% ipython --no-banner

In [1]: import numpy as np

In [2]: import numpy.linalg as la

In [3]: np.set_printoptions(precision=2, suppress=True, linewidth=160, floatmode="fixed")

In [4]: data = np.array([[0.9, 0.3, -1.3, 0.2, -2.7],
   ...:     [0.4, 0.4, -0.2, -0.1, -0.4],
   ...:     [0.6, -0.2, -1.0, -0.5, -0.7],
   ...:     [-0.3, 0.7, -1.2, -0.3, -0.3],
   ...:     [-0.2, 1.0, -1.0, 1.3, 1.7],
   ...:     [0.4, -1.3, 1.0, -0.8, 0.7],
   ...:     [0.1, 1.2, 0.5, 1.0, 0.3],
   ...:     [-1.2, -0.2, -0.5, 0.5, 0.8],
   ...:     [-1.2, 1.0, 0.3, -1.3, -0.4],
   ...:     [1.2, 0.0, -0.5, 0.7, -0.6],
   ...:     [-0.6, 0.1, -2.3, 1.8, 0.9]])

In [5]: data[:, 0] *= 20

In [6]: data
Out[6]: 
array([[ 18.00,   0.30,  -1.30,   0.20,  -2.70],
       [  8.00,   0.40,  -0.20,  -0.10,  -0.40],
       [ 12.00,  -0.20,  -1.00,  -0.50,  -0.70],
       [ -6.00,   0.70,  -1.20,  -0.30,  -0.30],
       [ -4.00,   1.00,  -1.00,   1.30,   1.70],
       [  8.00,  -1.30,   1.00,  -0.80,   0.70],
       [  2.00,   1.20,   0.50,   1.00,   0.30],
       [-24.00,  -0.20,  -0.50,   0.50,   0.80],
       [-24.00,   1.00,   0.30,  -1.30,  -0.40],
       [ 24.00,   0.00,  -0.50,   0.70,  -0.60],
       [-12.00,   0.10,  -2.30,   1.80,   0.90]])

In [7]: # column 0 dominates

In [8]: Ac = data - data.mean(axis=0)

In [9]: vecs = la.svd(Ac)[2][:1]

In [10]: other = Ac - Ac @ vecs.T @ vecs

In [11]: (Ac @ vecs.T).std(axis=0)
Out[11]: array([15.16])

In [12]: np.round(np.diag(vecs.T @ vecs), 2) + 0
Out[12]: array([1.00, 0.00, 0.00, 0.00, 0.00])

In [13]: Q, R = la.qr(data)

In [14]: print(np.round(Q.T @ Q, 2) + 0)
[[1.00 0.00 0.00 0.00 0.00]
 [0.00 1.00 0.00 0.00 0.00]
 [0.00 0.00 1.00 0.00 0.00]
 [0.00 0.00 0.00 1.00 0.00]
 [0.00 0.00 0.00 0.00 1.00]]

In [15]: np.abs(np.diag(R))
Out[15]: array([50.24,  2.37,  3.33,  2.48,  2.27])

In [16]: round(np.trace(Q @ Q.T), 2)
Out[16]: np.float64(5.0)

In [17]: np.allclose(R.T @ R, data.T @ data)
Out[17]: True

In [18]: Ac = (data - data.mean(axis=0)) / data.std(axis=0)

In [19]: np.argwhere(np.abs(Ac) > 2)
Out[19]: 
array([[0, 4],
       [5, 1]])

In [20]: Ac.std(axis=0)
Out[20]: array([1.00, 1.00, 1.00, 1.00, 1.00])

In [21]: coef = la.lstsq(np.delete(Ac, 4, axis=1), Ac[:, 4])[0]

In [22]: np.abs(coef).argmax()
Out[22]: np.int64(3)

In [23]: round(float(1 - np.var(Ac[:, 4] - np.delete(Ac, 4, axis=1) @ coef)), 2)
Out[23]: 0.64

In [24]: Q, vecs = la.qr(data[:, :4])[0], la.qr(data[:, 4:])[0]

In [25]: sigma = la.svd(Q.T @ vecs, compute_uv=False)

In [26]: print(sigma)
[0.79]

In [27]: print(np.round(la.norm(Q @ Q.T - vecs @ vecs.T, 2), 2))
1.0

In [28]: (sigma > 0.9).sum()
Out[28]: np.int64(0)

In [29]: mat = np.load("a.npy")

In [30]: mat
Out[30]: 
array([[0.18, 0.00, 0.14, 0.09, 0.05, 0.05, 0.14, 0.09, 0.00, 0.00, 0.09, 0.09, 0.09],
       [0.04, 0.17, 0.12, 0.12, 0.04, 0.04, 0.12, 0.00, 0.04, 0.08, 0.12, 0.08, 0.00],
       [0.07, 0.07, 0.15, 0.07, 0.07, 0.07, 0.04, 0.11, 0.04, 0.04, 0.07, 0.07, 0.11],
       [0.00, 0.08, 0.08, 0.08, 0.12, 0.04, 0.04, 0.12, 0.12, 0.12, 0.04, 0.12, 0.04],
       [0.11, 0.07, 0.04, 0.00, 0.11, 0.11, 0.07, 0.07, 0.07, 0.07, 0.07, 0.11, 0.07],
       [0.00, 0.00, 0.10, 0.15, 0.05, 0.15, 0.00, 0.10, 0.15, 0.10, 0.10, 0.10, 0.00],
       [0.07, 0.07, 0.11, 0.07, 0.07, 0.11, 0.04, 0.11, 0.07, 0.07, 0.11, 0.07, 0.04],
       [0.14, 0.09, 0.09, 0.00, 0.09, 0.09, 0.09, 0.05, 0.05, 0.09, 0.14, 0.00, 0.09],
       [0.00, 0.12, 0.12, 0.00, 0.04, 0.04, 0.12, 0.08, 0.16, 0.08, 0.12, 0.12, 0.00],
       [0.11, 0.11, 0.11, 0.06, 0.11, 0.00, 0.06, 0.06, 0.06, 0.17, 0.11, 0.00, 0.06],
       [0.08, 0.00, 0.00, 0.00, 0.08, 0.00, 0.00, 0.08, 0.25, 0.00, 0.25, 0.08, 0.17],
       [0.10, 0.10, 0.00, 0.14, 0.00, 0.05, 0.10, 0.10, 0.00, 0.10, 0.14, 0.10, 0.10],
       [0.09, 0.09, 0.05, 0.14, 0.05, 0.05, 0.14, 0.14, 0.05, 0.00, 0.05, 0.05, 0.14]])

In [31]: rng = np.random.default_rng(56)

In [32]: other = mat + rng.integers(-2, 3, (13, 1)) @ rng.integers(-2, 3, (1, 13))

In [33]: print(other)
[[-0.82  2.00  1.14 -1.91  0.05 -0.95  1.14  2.09  2.00  1.00  0.09 -0.91 -1.91]
 [ 1.04 -1.83 -0.88  2.12  0.04  1.04 -0.88 -2.00 -1.96 -0.92  0.12  1.08  2.00]
 [-0.93  2.07  1.15 -1.93  0.07 -0.93  1.04  2.11  2.04  1.04  0.07 -0.93 -1.89]
 [-2.00  4.08  2.08 -3.92  0.12 -1.96  2.04  4.12  4.12  2.12  0.04 -1.88 -3.96]
 [ 2.11 -3.93 -1.96  4.00  0.11  2.11 -1.93 -3.93 -3.93 -1.93  0.07  2.11  4.07]
 [ 2.00 -4.00 -1.90  4.15  0.05  2.15 -2.00 -3.90 -3.85 -1.90  0.10  2.10  4.00]
 [ 1.07 -1.93 -0.89  2.07  0.07  1.11 -0.96 -1.89 -1.93 -0.93  0.11  1.07  2.04]
 [ 1.14 -1.91 -0.91  2.00  0.09  1.09 -0.91 -1.95 -1.95 -0.91  0.14  1.00  2.09]
 [-2.00  4.12  2.12 -4.00  0.04 -1.96  2.12  4.08  4.16  2.08  0.12 -1.88 -4.00]
 [ 0.11  0.11  0.11  0.06  0.11  0.00  0.06  0.06  0.06  0.17  0.11  0.00  0.06]
 [-0.92  2.00  1.00 -2.00  0.08 -1.00  1.00  2.08  2.25  1.00  0.25 -0.92 -1.83]
 [-0.90  2.10  1.00 -1.86  0.00 -0.95  1.10  2.10  2.00  1.10  0.14 -0.90 -1.90]
 [ 0.09  0.09  0.05  0.14  0.05  0.05  0.14  0.14  0.05  0.00  0.05  0.05  0.14]]

In [34]: np.abs(other - mat).sum(axis=1)
Out[34]: array([16.00, 16.00, 16.00, 32.00, 32.00, 32.00, 16.00, 16.00, 32.00,  0.00, 16.00, 16.00,  0.00])

In [35]: lab = rng.permutation(13)

In [36]: lab
Out[36]: array([11,  2, 12,  4,  7,  9,  3,  1, 10,  8,  0,  5,  6])

In [37]: other = mat[lab][:, lab]

In [38]: round(np.trace(other), 2)
Out[38]: np.float64(1.73)

In [39]: round(float(la.det(other)), 2), round(float(la.det(mat[lab])), 2)
Out[39]: (-0.0, 0.0)

In [40]: other = mat / np.sqrt((mat ** 2).mean(axis=1, keepdims=True))

In [41]: print(la.matrix_rank(mat - mat.mean(axis=1, keepdims=True)))
12

In [42]: mat @ np.ones(13)
Out[42]: array([1.00, 1.00, 1.00, 1.00, 1.00, 1.00, 1.00, 1.00, 1.00, 1.00, 1.00, 1.00, 1.00])

In [43]: np.sort(np.abs(la.eigvals(mat)))[::-1]
Out[43]: array([1.00, 0.22, 0.16, 0.16, 0.13, 0.13, 0.12, 0.12, 0.12, 0.12, 0.08, 0.08, 0.04])

In [44]: print(mat.sum(axis=1))
[1.00 1.00 1.00 1.00 1.00 1.00 1.00 1.00 1.00 1.00 1.00 1.00 1.00]

In [45]: p = np.eye(13)[4]

In [46]: for _ in range(3):
    ...:     p = p @ mat
    ...:     print(p.round(2))
    ...: 
[0.11 0.07 0.04 0.00 0.11 0.11 0.07 0.07 0.07 0.07 0.07 0.11 0.07]
[0.09 0.07 0.08 0.07 0.06 0.07 0.08 0.08 0.08 0.07 0.11 0.08 0.07]
[0.08 0.07 0.08 0.07 0.07 0.06 0.07 0.08 0.09 0.07 0.12 0.08 0.07]

In [47]: M = np.load("arr.npy")

In [48]: print(M)
[[24 16  9  6]
 [24 24  9  9]
 [ 0  0 24 16]
 [ 0  0 24 24]]

In [49]: r0, r1 = M[0], M[2]

In [50]: r0 @ r1
Out[50]: np.int64(312)

In [51]: r0 @ r0
Out[51]: np.int64(949)

In [52]: p = (r0 @ r1) / (r0 @ r0) * r0

In [53]: la.matrix_rank(np.outer(r0, r1))
Out[53]: np.int64(1)

In [54]: print(r1 - p)
[-7.89 -5.26 21.04 14.03]

In [55]: round(float(la.norm(r0 + r1) ** 2 + la.norm(r0 - r1) ** 2), 2)
Out[55]: 3562.0

In [56]: p
Out[56]: array([7.89, 5.26, 2.96, 1.97])

In [57]: (r1 - p) @ r0
Out[57]: np.float64(0.0)

In [58]: vec = np.array([2, -2, 1, 0])

In [59]: target = M @ vec

In [60]: target
Out[60]: array([25,  9, 24, 24])

In [61]: la.solve(M, M[:, 2])
Out[61]: array([0.00, 0.00, 1.00, 0.00])

In [62]: print(la.solve(M, -3 * target))
[-6.00  6.00 -3.00  0.00]

In [63]: la.solve(M, target)
Out[63]: array([ 2.00, -2.00,  1.00,  0.00])

In [64]: A = np.load("out14.npy")

In [65]: print(A)
[[ 0  0  0  0  0 -3  0  0  0  0  0  0  0]
 [ 0  0  0  0  0  0  0  0  0  0  0 -1  0]
 [ 0  0  0  0  0  0  0  0  0  0 -3  0  0]
 [ 0  0  0  0  0  0  0  0  0 -2  0  0  0]
 [ 0  0  0 -2  0  0  0  0  0  0  0  0  0]
 [ 0  0  0  0  0  0  0  0  0  0  0  0  0]
 [ 0  0  0  0  0  0  0  0  0  0  0  0  0]
 [ 0  0  0  0  0  0  0  0  3  0  0  0  0]
 [ 0  0  0  0  0  0 -1  0  0  0  0  0  0]
 [ 0  0  0  0  0  0  0 -1  0  0  0  0  0]
 [ 0  2  0  0  0  0  0  0  0  0  0  0  0]
 [ 0  0  0  0  1  0  0  0  0  0  0  0  0]
 [ 0  0  0  0  0  0  0  0  0  0  0  0  0]]

In [66]: Uu, sigma, Vh = la.svd(A, full_matrices=False)

In [67]: (sigma > 1e-8).sum()
Out[67]: np.int64(10)

In [68]: np.allclose(Uu * sigma @ Vh, A)
Out[68]: True

In [69]: rank = la.matrix_rank(A)

In [70]: print(rank)
10

In [71]: ns = la.svd(A)[2][rank:].T

In [72]: ns.shape
Out[72]: (13, 3)

In [73]: la.matrix_rank(A.T @ A), la.matrix_rank(A @ A.T)
Out[73]: (np.int64(10), np.int64(10))

In [74]: print([int(la.matrix_rank(A[:i])) for i in range(1, len(A) + 1)])
[1, 2, 3, 4, 5, 5, 5, 6, 7, 8, 9, 10, 10]

In [75]: [int(la.matrix_rank(A[:, :j + 1])) for j in range(13)]
Out[75]: [0, 1, 1, 2, 3, 4, 5, 6, 7, 8, 9, 10, 10]

In [76]: vec = np.array([9, 0, 9, 1, 9, 9, 2, 5, 7, 1, 9, 5, 4])

In [77]: la.norm(A @ vec) <= la.norm(A, 2) * la.norm(vec) + 1e-9
Out[77]: np.True_

In [78]: np.sign((A @ vec).round(6))
Out[78]: array([-1, -1, -1, -1, -1,  0,  0,  1, -1, -1,  0,  1,  0])

In [79]: print((A * vec).sum(axis=1))
[-27  -5 -27  -2  -2   0   0  21  -2  -5   0   9   0]

In [80]: A @ np.ones(13)
Out[80]: array([-3.00, -1.00, -3.00, -2.00, -2.00,  0.00,  0.00,  3.00, -1.00, -1.00,  2.00,  1.00,  0.00])

In [81]: np.einsum("ij,j->i", A, vec)
Out[81]: array([-27,  -5, -27,  -2,  -2,   0,   0,  21,  -2,  -5,   0,   9,   0])

In [82]: A @ np.eye(13)[0]
Out[82]: array([0.00, 0.00, 0.00, 0.00, 0.00, 0.00, 0.00, 0.00, 0.00, 0.00, 0.00, 0.00, 0.00])

In [83]: np.unique(A.round(6), axis=0).shape
Out[83]: (11, 13)

In [84]: X = np.loadtxt("block19.csv", delimiter=",")

In [85]: X
Out[85]: 
array([[ 31.00, -27.00,   1.00, -14.00, -11.00,  -9.00,  19.00,   2.00,   3.00,   9.00, -32.00,   5.00],
       [-27.00,  35.00, -13.00,   4.00,  10.00,  12.00, -14.00,   0.00,   4.00,  -6.00,  25.00,   8.00],
       [  1.00, -13.00,  24.00,  11.00,   2.00,  -2.00,  -4.00,  -7.00,   2.00,   1.00,  -2.00, -10.00],
       [-14.00,   4.00,  11.00,  38.00,  -9.00, -16.00, -13.00,  -5.00, -12.00,  -4.00,   8.00,  -2.00],
       [-11.00,  10.00,   2.00,  -9.00,  37.00,  22.00,  -5.00,  -9.00,  18.00, -14.00,  20.00, -14.00],
       [ -9.00,  12.00,  -2.00, -16.00,  22.00,  24.00,  -2.00,  -5.00,  14.00,  -3.00,  10.00,  -4.00],
       [ 19.00, -14.00,  -4.00, -13.00,  -5.00,  -2.00,  21.00,  17.00,   2.00,   4.00, -24.00,  12.00],
       [  2.00,   0.00,  -7.00,  -5.00,  -9.00,  -5.00,  17.00,  40.00,  -9.00,  -8.00,  -2.00,  24.00],
       [  3.00,   4.00,   2.00, -12.00,  18.00,  14.00,   2.00,  -9.00,  20.00,  -1.00,  -3.00,   2.00],
       [  9.00,  -6.00,   1.00,  -4.00, -14.00,  -3.00,   4.00,  -8.00,  -1.00,  24.00, -26.00,  -7.00],
       [-32.00,  25.00,  -2.00,   8.00,  20.00,  10.00, -24.00,  -2.00,  -3.00, -26.00,  54.00,  -7.00],
       [  5.00,   8.00, -10.00,  -2.00, -14.00,  -4.00,  12.00,  24.00,   2.00,  -7.00,  -7.00,  43.00]])

In [86]: # rows and columns are dependent

In [87]: rank = la.matrix_rank(X)

In [88]: rank
Out[88]: np.int64(8)

In [89]: ns = la.svd(X)[2][rank:].T

In [90]: print(la.matrix_rank(X.T @ X), la.matrix_rank(X @ X.T))
8 8

In [91]: print([int(la.matrix_rank(np.delete(X, i, axis=0))) for i in range(12)])
[8, 8, 8, 8, 8, 8, 8, 8, 8, 8, 8, 8]

In [92]: ns.shape
Out[92]: (12, 4)

In [93]: print(np.allclose(X @ ns, 0))
True
